$ python -q
>>> import numpy as np
>>> np.set_printoptions(precision=3, suppress=True, linewidth=120, floatmode="fixed")
>>> rd = lambda a: np.round(a, 3) + 0
>>> W0 = np.load("case10.npy")
>>> W0
array([[-2,  2,  3,  7, -4,  3,  4, -5,  2],
       [-5,  3,  6,  6, -5,  5,  4, -5,  2],
       [ 4,  0,  2,  2, -3,  1, -2,  0, -7],
       [ 3,  0, -3, -5, -5,  2, -5,  1, -1],
       [-2,  2,  5,  4, -3,  2,  1, -2,  0],
       [-7,  6, -1,  8, -7,  6,  8, -5,  3],
       [ 4, -1, -3, -2, -3,  2, -2, -2, -8],
       [ 1, -2, -2, -2, -2,  0, -2,  0,  2],
       [-2,  3, -2,  1, -3,  0,  1,  3, -2],
       [ 1, -2, -2, -2, -2,  0, -2,  0,  2],
       [ 0,  0,  0,  0,  0,  0,  0,  0,  0],
       [-5,  3,  4,  9, -6,  6,  7, -8,  4],
       [ 3,  0,  2,  2, -6,  3, -3, -2, -4],
       [ 1, -2, -4,  1, -3,  1,  1, -3,  4],
       [ 0,  0,  3,  2, -2,  0,  0,  0, -1],
       [ 0,  0,  0,  0,  0,  0,  0,  0,  0],
       [-4,  2, -3,  1, -7,  3,  2,  0,  2],
       [ 0, -1, -2, -2, -2,  1,  0, -2, -2]])
>>> Q, V = np.linalg.qr(W0[:, :3])[0], np.linalg.qr(W0[:, 3:])[0]
>>> sv = np.linalg.svd(Q.T @ V, compute_uv=False)
>>> rd(np.degrees(np.arccos(sv.clip(0, 1))))
array([ 6.552, 14.670, 37.510])
>>> vec = np.array([3, 0, -5, 1, 3, -1, -7, 5, -9])
>>> y = W0 @ vec
>>> rd(np.linalg.pinv(W0) @ W0)
array([[1.000, 0.000, 0.000, 0.000, 0.000, 0.000, 0.000, 0.000, 0.000],
       [0.000, 1.000, 0.000, 0.000, 0.000, 0.000, 0.000, 0.000, 0.000],
       [0.000, 0.000, 1.000, 0.000, 0.000, 0.000, 0.000, 0.000, 0.000],
       [0.000, 0.000, 0.000, 1.000, 0.000, 0.000, 0.000, 0.000, 0.000],
       [0.000, 0.000, 0.000, 0.000, 1.000, 0.000, 0.000, 0.000, 0.000],
       [0.000, 0.000, 0.000, 0.000, 0.000, 1.000, 0.000, 0.000, 0.000],
       [0.000, 0.000, 0.000, 0.000, 0.000, 0.000, 1.000, 0.000, 0.000],
       [0.000, 0.000, 0.000, 0.000, 0.000, 0.000, 0.000, 1.000, 0.000],
       [0.000, 0.000, 0.000, 0.000, 0.000, 0.000, 0.000, 0.000, 1.000]])
>>> rng = np.random.default_rng(27)
>>> y = y + 0.1 * rng.normal(size=18)
>>> rd(y)
array([ -99.875, -129.922,   71.096,   50.892,  -54.913, -143.017,   89.981,    1.112,   21.956,    0.872,   -0.047,
       -175.120,   26.816,  -44.015,   -9.960,   -0.216,  -51.999,    9.026])
>>> beta, *_ = np.linalg.lstsq(W0, y)
>>> rd(beta)
array([ 3.018,  0.009, -4.971,  0.964,  2.964, -1.071, -6.943,  4.985, -9.004])
>>> rd(np.linalg.norm(y - W0 @ beta))
np.float64(0.375)
>>> A2 = np.c_[W0[:, :2] @ np.array([[0, -1], [-2, -2]]), np.array([-6, 8, -9, 1, 8, -1, 2, -5, -4, 4, -7, -2, -5, 4, 5, -9, 4, 8])]
>>> A2
array([[ -4,  -2,  -6],
       [ -6,  -1,   8],
       [  0,  -4,  -9],
       [  0,  -3,   1],
       [ -4,  -2,   8],
       [-12,  -5,  -1],
       [  2,  -2,   2],
       [  4,   3,  -5],
       [ -6,  -4,  -4],
       [  4,   3,   4],
       [  0,   0,  -7],
       [ -6,  -1,  -2],
       [  0,  -3,  -5],
       [  4,   3,   4],
       [  0,   0,   5],
       [  0,   0,  -9],
       [ -4,   0,   4],
       [  2,   2,   8]])
>>> rd(np.linalg.lstsq(W0, A2[:, 0])[0])
array([ 0.000, -2.000,  0.000,  0.000,  0.000,  0.000,  0.000,  0.000,  0.000])
>>> rd(np.linalg.norm(np.linalg.qr(W0)[0].T @ A2, axis=0) ** 2 / ((A2 ** 2).sum(axis=0) + 1e-12))
array([1.000, 1.000, 0.472])
>>> np.linalg.matrix_rank(A2)
np.int64(3)
>>> z = W0[:, 6] > np.median(W0[:, 6])
>>> u = W0[z].mean(axis=0) - W0[~z].mean(axis=0)
>>> rd((((W0 - W0.mean(axis=0)) @ u > 0) == z).mean())
np.float64(0.889)
>>> z.astype(int)
array([1, 1, 0, 0, 1, 1, 0, 0, 1, 0, 0, 1, 0, 1, 0, 0, 1, 0])
>>> J = np.load("x.npy")
>>> J
array([[ 6,  6,  9,  8,  3,  2,  1,  3,  7,  0,  5],
       [ 6, -8,  3,  5,  6,  6,  3,  7,  6,  6,  5],
       [ 4,  6, -4,  0,  7,  5,  8,  0,  8,  0,  3],
       [ 3,  3,  1, -3,  8,  2,  0,  2,  9,  7,  9],
       [ 5,  3,  8,  9,  2,  5,  7,  9,  1,  7,  0],
       [ 0,  2,  8,  9,  4, 12,  4,  3,  3,  8,  9],
       [ 0,  0,  2,  9,  0,  4,  5,  0,  1,  6,  1],
       [ 9,  7,  2,  6,  9,  9,  0, 10,  0,  4,  7],
       [ 9,  7,  2,  2,  1,  7,  6,  6, 16,  6,  8],
       [ 6,  7,  7,  1,  0,  1,  7,  0,  4,  6,  6],
       [ 2,  1,  8,  0,  5,  2,  7,  4,  8,  4, -1]])
>>> np.allclose(J, J.T)
False
>>> (J + J.T) / 2
array([[ 6.000,  6.000,  6.500,  5.500,  4.000,  1.000,  0.500,  6.000,  8.000,  3.000,  3.500],
       [ 6.000, -8.000,  4.500,  4.000,  4.500,  4.000,  1.500,  7.000,  6.500,  6.500,  3.000],
       [ 6.500,  4.500, -4.000,  0.500,  7.500,  6.500,  5.000,  1.000,  5.000,  3.500,  5.500],
       [ 5.500,  4.000,  0.500, -3.000,  8.500,  5.500,  4.500,  4.000,  5.500,  4.000,  4.500],
       [ 4.000,  4.500,  7.500,  8.500,  2.000,  4.500,  3.500,  9.000,  1.000,  3.500,  2.500],
       [ 1.000,  4.000,  6.500,  5.500,  4.500, 12.000,  4.000,  6.000,  5.000,  4.500,  5.500],
       [ 0.500,  1.500,  5.000,  4.500,  3.500,  4.000,  5.000,  0.000,  3.500,  6.500,  4.000],
       [ 6.000,  7.000,  1.000,  4.000,  9.000,  6.000,  0.000, 10.000,  3.000,  2.000,  5.500],
       [ 8.000,  6.500,  5.000,  5.500,  1.000,  5.000,  3.500,  3.000, 16.000,  5.000,  8.000],
       [ 3.000,  6.500,  3.500,  4.000,  3.500,  4.500,  6.500,  2.000,  5.000,  6.000,  5.000],
       [ 3.500,  3.000,  5.500,  4.500,  2.500,  5.500,  4.000,  5.500,  8.000,  5.000, -1.000]])
>>> np.allclose(J @ J.T, J.T @ J)
False
>>> (J - J.T) / 2
array([[ 0.000,  0.000,  2.500,  2.500, -1.000,  1.000,  0.500, -3.000, -1.000, -3.000,  1.500],
       [ 0.000,  0.000, -1.500,  1.000,  1.500,  2.000,  1.500,  0.000, -0.500, -0.500,  2.000],
       [-2.500,  1.500,  0.000, -0.500, -0.500, -1.500,  3.000, -1.000,  3.000, -3.500, -2.500],
       [-2.500, -1.000,  0.500,  0.000, -0.500, -3.500, -4.500, -2.000,  3.500,  3.000,  4.500],
       [ 1.000, -1.500,  0.500,  0.500,  0.000,  0.500,  3.500,  0.000,  0.000,  3.500, -2.500],
       [-1.000, -2.000,  1.500,  3.500, -0.500,  0.000,  0.000, -3.000, -2.000,  3.500,  3.500],
       [-0.500, -1.500, -3.000,  4.500, -3.500,  0.000,  0.000,  0.000, -2.500, -0.500, -3.000],
       [ 3.000,  0.000,  1.000,  2.000,  0.000,  3.000,  0.000,  0.000, -3.000,  2.000,  1.500],
       [ 1.000,  0.500, -3.000, -3.500,  0.000,  2.000,  2.500,  3.000,  0.000,  1.000,  0.000],
       [ 3.000,  0.500,  3.500, -3.000, -3.500, -3.500,  0.500, -2.000, -1.000,  0.000,  1.000],
       [-1.500, -2.000,  2.500, -4.500,  2.500, -3.500,  3.000, -1.500,  0.000, -1.000,  0.000]])
>>> rd(np.sort(np.abs(np.linalg.eigvals(J))))
array([ 1.371,  6.408,  6.408,  8.015, 10.581, 10.581, 11.094, 11.094, 13.454, 13.454, 49.470])
>>> Q, V = np.linalg.qr(J[:, :7])[0], np.linalg.qr(J[:, 7:])[0]
>>> sv = np.linalg.svd(Q.T @ V, compute_uv=False)
>>> rd(np.linalg.norm(Q @ Q.T - V @ V.T, 2))
np.float64(1.0)
>>> rd(sv)
array([0.997, 0.879, 0.629, 0.486])
>>> vec = np.array([1, 1, -1, 0, -2, -2, 1, 1, 0, 0, 1])
>>> a = np.maximum(J @ vec, 0)
>>> np.flatnonzero(a > 1e-9)
array([0, 2, 4, 8, 9])
>>> a
array([ 2,  0,  1,  0,  2,  0,  0,  0, 18, 17,  0])
>>> A2 = J / np.sqrt((J ** 2).mean(axis=1, keepdims=True))
>>> rd(A2[7])
array([1.339, 1.041, 0.298, 0.893, 1.339, 1.339, 0.000, 1.488, 0.000, 0.595, 1.041])
>>> np.linalg.norm(J, axis=1).argmax()
np.int64(8)
>>> rd(np.linalg.norm(J, 2))
np.float64(50.823)
>>> rd(np.linalg.norm(J[10] - J[7]))
np.float64(20.857)
>>> rd(np.linalg.norm(J, 1)), rd(np.linalg.norm(J, np.inf))
(np.float64(63.0), np.float64(70.0))
>>> rd(np.linalg.norm(J[10], 1)), rd(np.linalg.norm(J[10], np.inf))
(np.float64(42.0), np.float64(8.0))
>>> rd(np.linalg.norm(J) ** 2 / np.linalg.norm(J, 2) ** 2)
np.float64(1.523)
>>> J[10] @ J[7]
np.int64(153)
>>> rd(np.linalg.norm(J, "nuc"))
np.float64(153.075)
>>> E = np.array([[0.2, 1.3, -1.7, 0.0, 0.4, 1.5, -0.4, 1.5, -0.1, 1.5, 0.4],
...     [0.1, 0.6, 0.4, -0.2, 1.1, -0.8, 2.3, -0.6, -1.0, 0.4, -0.8],
...     [-0.6, 1.2, -0.3, -0.2, 0.9, 1.3, 0.2, -1.3, 0.5, 0.3, -1.4],
...     [3.3, -1.3, 0.0, 0.5, -1.7, -0.2, 0.3, 0.0, -0.6, 1.0, -0.8],
...     [-1.5, 0.3, 1.6, -1.9, 0.3, -0.2, 1.6, 1.8, -0.4, -1.9, -0.7],
...     [-0.7, 0.1, 0.1, 0.4, -0.4, -0.1, -1.4, -0.1, -0.2, 0.4, -0.7],
...     [-1.8, 0.6, 0.2, 0.4, 0.5, -0.4, 0.2, -1.1, -0.5, 0.3, 0.2],
...     [-0.6, 0.7, -2.4, 0.8, 2.1, 0.2, 0.5, 0.2, 0.5, -1.5, -1.6]])
>>> E[:, 10] *= 3
>>> rd(E)
array([[ 0.200,  1.300, -1.700,  0.000,  0.400,  1.500, -0.400,  1.500, -0.100,  1.500,  1.200],
       [ 0.100,  0.600,  0.400, -0.200,  1.100, -0.800,  2.300, -0.600, -1.000,  0.400, -2.400],
       [-0.600,  1.200, -0.300, -0.200,  0.900,  1.300,  0.200, -1.300,  0.500,  0.300, -4.200],
       [ 3.300, -1.300,  0.000,  0.500, -1.700, -0.200,  0.300,  0.000, -0.600,  1.000, -2.400],
       [-1.500,  0.300,  1.600, -1.900,  0.300, -0.200,  1.600,  1.800, -0.400, -1.900, -2.100],
       [-0.700,  0.100,  0.100,  0.400, -0.400, -0.100, -1.400, -0.100, -0.200,  0.400, -2.100],
       [-1.800,  0.600,  0.200,  0.400,  0.500, -0.400,  0.200, -1.100, -0.500,  0.300,  0.600],
       [-0.600,  0.700, -2.400,  0.800,  2.100,  0.200,  0.500,  0.200,  0.500, -1.500, -4.800]])
>>> t = np.radians(60)
>>> r_ = np.eye(11)
>>> r_[9, 9] = r_[2, 2] = np.cos(t)
>>> r_[9, 2], r_[2, 9] = -np.sin(t), np.sin(t)
>>> rd(r_)
array([[ 1.000,  0.000,  0.000,  0.000,  0.000,  0.000,  0.000,  0.000,  0.000,  0.000,  0.000],
       [ 0.000,  1.000,  0.000,  0.000,  0.000,  0.000,  0.000,  0.000,  0.000,  0.000,  0.000],
       [ 0.000,  0.000,  0.500,  0.000,  0.000,  0.000,  0.000,  0.000,  0.000,  0.866,  0.000],
       [ 0.000,  0.000,  0.000,  1.000,  0.000,  0.000,  0.000,  0.000,  0.000,  0.000,  0.000],
       [ 0.000,  0.000,  0.000,  0.000,  1.000,  0.000,  0.000,  0.000,  0.000,  0.000,  0.000],
       [ 0.000,  0.000,  0.000,  0.000,  0.000,  1.000,  0.000,  0.000,  0.000,  0.000,  0.000],
       [ 0.000,  0.000,  0.000,  0.000,  0.000,  0.000,  1.000,  0.000,  0.000,  0.000,  0.000],
       [ 0.000,  0.000,  0.000,  0.000,  0.000,  0.000,  0.000,  1.000,  0.000,  0.000,  0.000],
       [ 0.000,  0.000,  0.000,  0.000,  0.000,  0.000,  0.000,  0.000,  1.000,  0.000,  0.000],
       [ 0.000,  0.000, -0.866,  0.000,  0.000,  0.000,  0.000,  0.000,  0.000,  0.500,  0.000],
       [ 0.000,  0.000,  0.000,  0.000,  0.000,  0.000,  0.000,  0.000,  0.000,  0.000,  1.000]])
>>> A2 = E @ r_.T
>>> rd(np.abs(A2 - E).max(axis=0))
array([0.000, 0.000, 2.445, 0.000, 0.000, 0.000, 0.000, 0.000, 0.000, 2.828, 0.000])
>>> rd(np.linalg.det(r_)), np.trace(r_)
(np.float64(1.0), np.float64(10.0))
>>> rd(np.linalg.svd(E, compute_uv=False)), rd(np.linalg.svd(A2, compute_uv=False))
(array([8.412, 5.271, 4.634, 3.323, 2.906, 2.576, 1.612, 0.463]), array([8.412, 5.271, 4.634, 3.323, 2.906, 2.576, 1.612, 0.463]))
>>> np.allclose(np.linalg.norm(E, axis=1), np.linalg.norm(A2, axis=1))
True
>>> u = np.array([-1, 2, -2])
>>> rd(np.correlate(r_[9], r_[1], "full"))
array([ 0.000,  0.000,  0.000,  0.000,  0.000,  0.000,  0.000,  0.000,  0.000,  0.000,  0.000, -0.866,  0.000,  0.000,
        0.000,  0.000,  0.000,  0.000,  0.500,  0.000,  0.000])
>>> rd(np.array([np.convolve(row, u, "same") for row in r_]))
array([[ 2.000, -2.000,  0.000,  0.000,  0.000,  0.000,  0.000,  0.000,  0.000,  0.000,  0.000],
       [-1.000,  2.000, -2.000,  0.000,  0.000,  0.000,  0.000,  0.000,  0.000,  0.000,  0.000],
       [ 0.000, -0.500,  1.000, -1.000,  0.000,  0.000,  0.000,  0.000, -0.866,  1.732, -1.732],
       [ 0.000,  0.000, -1.000,  2.000, -2.000,  0.000,  0.000,  0.000,  0.000,  0.000,  0.000],
       [ 0.000,  0.000,  0.000, -1.000,  2.000, -2.000,  0.000,  0.000,  0.000,  0.000,  0.000],
       [ 0.000,  0.000,  0.000,  0.000, -1.000,  2.000, -2.000,  0.000,  0.000,  0.000,  0.000],
       [ 0.000,  0.000,  0.000,  0.000,  0.000, -1.000,  2.000, -2.000,  0.000,  0.000,  0.000],
       [ 0.000,  0.000,  0.000,  0.000,  0.000,  0.000, -1.000,  2.000, -2.000,  0.000,  0.000],
       [ 0.000,  0.000,  0.000,  0.000,  0.000,  0.000,  0.000, -1.000,  2.000, -2.000,  0.000],
       [ 0.000,  0.866, -1.732,  1.732,  0.000,  0.000,  0.000,  0.000, -0.500,  1.000, -1.000],
       [ 0.000,  0.000,  0.000,  0.000,  0.000,  0.000,  0.000,  0.000,  0.000, -1.000,  2.000]])
>>> rd(np.convolve(r_[9], u))
array([ 0.000,  0.000,  0.866, -1.732,  1.732,  0.000,  0.000,  0.000,  0.000, -0.500,  1.000, -1.000,  0.000])
>>> A2 = E / np.linalg.norm(E, axis=1, keepdims=True)
>>> gram = A2 @ A2.T
>>> (gram - 2 * np.eye(8)).round(6).argmax(axis=1)
array([7, 2, 7, 1, 1, 2, 1, 2])
>>> rd(np.linalg.norm(A2, axis=1))
array([1.000, 1.000, 1.000, 1.000, 1.000, 1.000, 1.000, 1.000])
>>> rd(gram[6])
array([-0.092,  0.140,  0.031, -0.678, -0.053,  0.019,  1.000, -0.091])
>>> vec = np.array([-3, 1, -2, -2, 3, -3, -1, -2, -2, 3, -2])
>>> np.linalg.norm(E @ vec) <= np.linalg.norm(E, 2) * np.linalg.norm(vec) + 1e-9
np.True_
>>> (E @ vec).argmax()
np.int64(7)
>>> rd(E @ (2 * vec))
array([  1.000,  25.000,  27.000, -16.000,   2.000,  15.400,  20.400,  29.200])
>>> feats = np.load("test0.npy")
>>> feats
array([[0, 4, 0, 0, 0, 0],
       [1, 8, 0, 0, 0, 0],
       [7, 9, 0, 0, 0, 0],
       [0, 0, 0, 4, 0, 0],
       [0, 0, 1, 8, 0, 0],
       [0, 0, 7, 9, 0, 0],
       [0, 0, 0, 0, 0, 4],
       [0, 0, 0, 0, 1, 8],
       [0, 0, 0, 0, 7, 9]])
>>> vec = np.array([2, 0, 2, -1, -1, 1])
>>> y = feats @ vec
>>> rd(np.linalg.solve(feats.T @ feats, feats.T @ y))
array([ 2.000,  0.000,  2.000, -1.000, -1.000,  1.000])
>>> rd(np.linalg.lstsq(feats, y)[0])
array([ 2.000,  0.000,  2.000, -1.000, -1.000,  1.000])
>>> rd(np.linalg.pinv(feats) @ feats)
array([[1.000, 0.000, 0.000, 0.000, 0.000, 0.000],
       [0.000, 1.000, 0.000, 0.000, 0.000, 0.000],
       [0.000, 0.000, 1.000, 0.000, 0.000, 0.000],
       [0.000, 0.000, 0.000, 1.000, 0.000, 0.000],
       [0.000, 0.000, 0.000, 0.000, 1.000, 0.000],
       [0.000, 0.000, 0.000, 0.000, 0.000, 1.000]])
>>> y = y + 0.1 * rng.normal(size=9)
>>> rd(y)
array([ 0.017,  1.873, 13.969, -4.019, -5.957,  4.871,  4.038,  7.099,  1.771])
>>> beta, *_ = np.linalg.lstsq(feats, y)
>>> [round(float(np.linalg.norm(np.linalg.solve(feats.T @ feats + lam * np.eye(6), feats.T @ y))), 2) for lam in (0, 1, 10, 100)]
[3.33, 3.14, 2.14, 0.78]
>>> rd(beta)
array([ 2.011, -0.012,  1.975, -0.994, -1.054,  1.017])
>>> beta.round()
array([ 2.000, -0.000,  2.000, -1.000, -1.000,  1.000])
>>> rd(feats.T @ (y - feats @ beta))
array([0.000, 0.000, 0.000, 0.000, 0.000, 0.000])
